$ python3 -q
>>> import numpy as np
>>> np.set_printoptions(precision=1, suppress=True, linewidth=200, legacy="1.25")
>>> rnd = lambda a: np.round(a, 1) + 0
>>> m1 = np.array([[-3, 0, -3, 1, 2, 3, 1, -1, 0, 2, 2],
...     [-2, 1, 1, 2, -1, 1, 0, 3, -3, 1, 2],
...     [1, -1, -3, -3, 2, -2, 0, -2, -2, 2, 2],
...     [0, 0, 3, -3, 0, 0, 1, 0, -3, 2, 2],
...     [2, -1, 0, -3, -1, 2, 2, -3, 2, -1, -1],
...     [2, 0, -1, 3, 2, 3, -3, -3, -1, -1, -2],
...     [1, 2, -1, 0, 3, -3, 1, 2, 1, -1, 1]])
>>> m1[-1] = m1[0] + -1 * m1[1]
>>> m1
array([[-3,  0, -3,  1,  2,  3,  1, -1,  0,  2,  2],
       [-2,  1,  1,  2, -1,  1,  0,  3, -3,  1,  2],
       [ 1, -1, -3, -3,  2, -2,  0, -2, -2,  2,  2],
       [ 0,  0,  3, -3,  0,  0,  1,  0, -3,  2,  2],
       [ 2, -1,  0, -3, -1,  2,  2, -3,  2, -1, -1],
       [ 2,  0, -1,  3,  2,  3, -3, -3, -1, -1, -2],
       [-1, -1, -4, -1,  3,  2,  1, -4,  3,  1,  0]])
>>> # looks like rank 6
>>> vec = np.array([3, 3, 2, 0, 2, 1, 1, 1, 0, 2, 0])
>>> h = np.maximum(m1 @ vec, 0)
>>> np.flatnonzero(h > 1e-9)
array([1, 3, 5])
>>> m1.T @ h
array([  0,   3,  33, -18,   3,  12,   2,   0, -45,  22,  22])
>>> U, sv, VT = np.linalg.svd(m1)
>>> rnd(sv)
array([10.9,  8.2,  7.8,  5.6,  4.8,  1.9,  0. ])
>>> np.argmax(sv[:-1] / (sv[1:] + 1e-6)) + 1
6
>>> B = U[:, :6] @ np.diag(sv[:6]) @ VT[:6]
>>> np.linalg.matrix_rank(m1, rtol=0.05)
6
>>> rnd(np.linalg.norm(m1 - B, 2)), rnd(sv[6])
(0.0, 0.0)
>>> rnd(np.linalg.norm(m1 - B) / np.linalg.norm(m1))
0.0
>>> rnd(np.abs(m1 - B).max())
0.0
>>> np.linalg.norm(m1, axis=1).argmax()
6
>>> rnd(np.linalg.norm(m1[6], 1)), rnd(np.linalg.norm(m1[6], np.inf))
(21.0, 4.0)
>>> rnd(np.linalg.norm(m1) ** 2 / np.linalg.norm(m1, 2) ** 2)
2.6
>>> rnd(np.linalg.norm(m1[6] - m1[4]))
7.3
>>> rnd(np.linalg.norm(m1, axis=1))
array([6.5, 5.9, 6.6, 6. , 6.2, 7.1, 7.7])
>>> m1[6] @ m1[4]
22
>>> np.unique(m1.round(6), axis=0).shape
(7, 11)
>>> np.abs(np.diag(np.linalg.qr(m1)[1])) > 1e-9
array([ True,  True,  True,  True,  True,  True, False])
>>> rng = np.random.default_rng(844)
>>> B = m1 + rng.integers(-2, 3, (7, 6)) @ rng.integers(-2, 3, (6, 11))
>>> B
array([[ -2,   5, -15,   4,   4,  -3,   0,  -3,  -2,  -1,  -2],
       [  7,  -3,   5,   7,  -3,   2,   2,   0, -13,  -4,  -2],
       [  2,  -5,  -5,  -3,   8,   0,   8,  -8,  -4,   0,  -7],
       [ -3,  -4,  15,  -1,  -3,   2,   3,   4,   2,  11,   3],
       [ -1,  -1,  -4,  -3,  10,   3,  -4,  -2,   2,  -8,   1],
       [  4,   0,   5,   1,  -1,   4,  -1,  -4,  -1,   0,   1],
       [ -8,  -9,   0,  -3,   6,  10,  -1,   1,   7,   4,  -1]])
>>> np.abs(B - m1).sum(axis=1)
array([41, 49, 42, 47, 35, 21, 47])
>>> data = np.array([[4, 5, 6, 7, 8, 9, 10, 11, 12],
...     [13, 14, 15, 16, 17, 18, 19, 20, 21],
...     [22, 23, 24, 25, 26, 27, 28, 29, 30],
...     [31, 32, 33, 34, 35, 36, 37, 38, 39],
...     [40, 41, 42, 43, 44, 45, 46, 47, 48],
...     [49, 50, 51, 52, 53, 54, 55, 56, 57]])
>>> rnd(data @ np.linalg.pinv(data) @ data)
array([[ 4.,  5.,  6.,  7.,  8.,  9., 10., 11., 12.],
       [13., 14., 15., 16., 17., 18., 19., 20., 21.],
       [22., 23., 24., 25., 26., 27., 28., 29., 30.],
       [31., 32., 33., 34., 35., 36., 37., 38., 39.],
       [40., 41., 42., 43., 44., 45., 46., 47., 48.],
       [49., 50., 51., 52., 53., 54., 55., 56., 57.]])
>>> rnd(np.trace(np.linalg.pinv(data) @ data))
2.0
>>> np.allclose(data[:-1].T @ np.linalg.lstsq(data[:-1].T, data[-1])[0], data[-1])
True
>>> try:
...     np.linalg.inv(data)
... except np.linalg.LinAlgError as e:
...     print(e)
... 
Last 2 dimensions of the array must be square
>>> np.abs(np.diag(np.linalg.qr(data)[1])) > 1e-9
array([ True,  True, False, False, False, False])
>>> np.unique(data.round(6), axis=0).shape
(6, 9)
>>> np.linalg.lstsq(data[:-1].T, data[-1])[2]
2
>>> U, sv, VT = np.linalg.svd(data)
>>> rnd(sv)
array([251.6,   8.5,   0. ,   0. ,   0. ,   0. ])
>>> np.argmax(sv[:-1] / (sv[1:] + 1e-6)) + 1
2
>>> B = U[:, :2] @ np.diag(sv[:2]) @ VT[:2]
>>> rnd(np.linalg.norm(data - B, 2)), rnd(sv[2])
(0.0, 0.0)
>>> np.linalg.matrix_rank(B)
2
>>> rnd(np.abs(data - B).max())
0.0
>>> rnd(B)
array([[ 4.,  5.,  6.,  7.,  8.,  9., 10., 11., 12.],
       [13., 14., 15., 16., 17., 18., 19., 20., 21.],
       [22., 23., 24., 25., 26., 27., 28., 29., 30.],
       [31., 32., 33., 34., 35., 36., 37., 38., 39.],
       [40., 41., 42., 43., 44., 45., 46., 47., 48.],
       [49., 50., 51., 52., 53., 54., 55., 56., 57.]])
>>> np.abs(np.diag(np.linalg.qr(B)[1])) > 1e-9
array([ True,  True, False, False, False, False])
>>> np.linalg.lstsq(B[:-1].T, B[-1])[2]
2
>>> np.unique(B.round(6), axis=0).shape
(6, 9)
>>> B = data / np.sqrt((data ** 2).mean(axis=1, keepdims=True))
>>> np.linalg.matrix_rank(data - data.mean(axis=1, keepdims=True))
1
>>> np.linalg.matrix_rank(B) == np.linalg.matrix_rank(data)
True
>>> feats = np.vander(np.arange(4) - 3, 4, increasing=True)
>>> feats
array([[  1,  -3,   9, -27],
       [  1,  -2,   4,  -8],
       [  1,  -1,   1,  -1],
       [  1,   0,   0,   0]])
>>> # row 0 dominates
>>> B = np.linalg.inv(feats)
>>> rnd(feats @ B)
array([[1., 0., 0., 0.],
       [0., 1., 0., 0.],
       [0., 0., 1., 0.],
       [0., 0., 0., 1.]])
>>> rnd(np.linalg.inv(B))
array([[  1.,  -3.,   9., -27.],
       [  1.,  -2.,   4.,  -8.],
       [  1.,  -1.,   1.,  -1.],
       [  1.,   0.,   0.,   0.]])
>>> (np.abs(B) > 1e-9).astype(int)
array([[0, 0, 0, 1],
       [1, 1, 1, 1],
       [1, 1, 1, 1],
       [1, 1, 1, 1]])
